$ python -q
>>> import numpy as np
>>> np.set_printoptions(precision=3, suppress=True, linewidth=100, legacy="1.25")
>>> rd = lambda a: np.round(a, 3) + 0
>>> W0 = np.load("data.npy")
>>> W0
array([[8, 2, 8, 2, 8, 2],
       [9, 1, 9, 1, 9, 1],
       [8, 9, 8, 9, 8, 9],
       [8, 2, 8, 2, 8, 2],
       [9, 1, 9, 1, 9, 1],
       [8, 9, 8, 9, 8, 9]])
>>> rng = np.random.default_rng(48725)
>>> Y = W0 + rng.integers(-2, 3, (6, 2)) @ rng.integers(-2, 3, (2, 6))
>>> Y
array([[ 7,  4,  8,  1,  8,  3],
       [ 8,  3,  9,  0,  9,  2],
       [ 6, 12,  6,  9,  7, 12],
       [ 9, -1,  6,  5,  7,  2],
       [11, -3,  9,  3,  9, -1],
       [ 9,  6,  6, 12,  7,  9]])
>>> np.linalg.matrix_rank(Y - W0, tol=1e-8)
2
>>> rd(np.trace(np.linalg.pinv(W0) @ W0))
2.0
>>> np.linalg.lstsq(W0[:-1].T, W0[-1])[2]
2
>>> np.unique(W0.round(6), axis=0).shape
(3, 6)
>>> try:
...     np.linalg.inv(W0)
... except np.linalg.LinAlgError as e:
...     print(e)
... 
Singular matrix
>>> rd(W0 @ np.linalg.pinv(W0) @ W0)
array([[8., 2., 8., 2., 8., 2.],
       [9., 1., 9., 1., 9., 1.],
       [8., 9., 8., 9., 8., 9.],
       [8., 2., 8., 2., 8., 2.],
       [9., 1., 9., 1., 9., 1.],
       [8., 9., 8., 9., 8., 9.]])
>>> np.argsort(-np.linalg.norm(W0, axis=0).round(6), kind="stable")[:3]
array([0, 2, 4])
>>> np.linalg.cond(W0) > 100
True
>>> np.linalg.matrix_rank(W0, rtol=0.1)
2
>>> [round(float(x), 3) for x in np.linalg.svd(W0, compute_uv=False)[:3]]
[39.675, 13.996, 0.0]
>>> E = np.load("a.npy")
>>> E
array([[  3.177,  -6.197,   8.841,  -0.203],
       [ -5.615,  -7.291,  -5.09 ,   0.746],
       [  1.797,   7.693, -20.147,   2.873],
       [  3.033,  -1.734,  -4.011,   1.26 ],
       [  1.073,  -4.667,   9.8  ,  -0.244],
       [ -2.068,   0.542,   1.309,  -1.983],
       [  0.614,   0.386,  -0.307,   3.031],
       [ -3.443,   1.022,  -1.563,  -0.353],
       [ -0.554,  -7.351,   2.347,   0.125],
       [  1.448,  -4.291,  -0.216,  -2.099],
       [ -1.903,  -1.41 ,   9.512,   0.825],
       [ -5.204,  -0.365,  -7.062,  -0.716],
       [ -3.953,  -3.864,  -5.075,  -2.196],
       [  0.292,  -7.536,  -4.455,   0.037],
       [  1.281,  -5.179,   3.783,  -0.047],
       [ -2.327,   8.504,   5.489,  -0.339],
       [  3.208,  -2.372,  -4.315,   1.016],
       [  0.107,  -1.187,  23.822,   1.927],
       [ -2.844,   1.002,   8.139,  -2.734],
       [ -1.49 ,  -5.171,   1.004,  -2.005],
       [  1.337,   6.384,  11.268,  -2.93 ],
       [ -2.704,  -1.018,   3.123,  -0.811]])
>>> Xc = E - E.mean(axis=0)
>>> V = np.linalg.svd(Xc)[2][:3]
>>> Y = Xc - Xc @ V.T @ V
>>> rd((Xc @ V.T).std(axis=0))
array([8.525, 4.493, 2.659])
>>> rd(Y.std(axis=0))
array([0.429, 0.021, 0.067, 1.392])
>>> rd(np.cov(Xc @ V.T, rowvar=False))
array([[76.13 ,  0.   ,  0.   ],
       [ 0.   , 21.148,  0.   ],
       [ 0.   ,  0.   ,  7.406]])
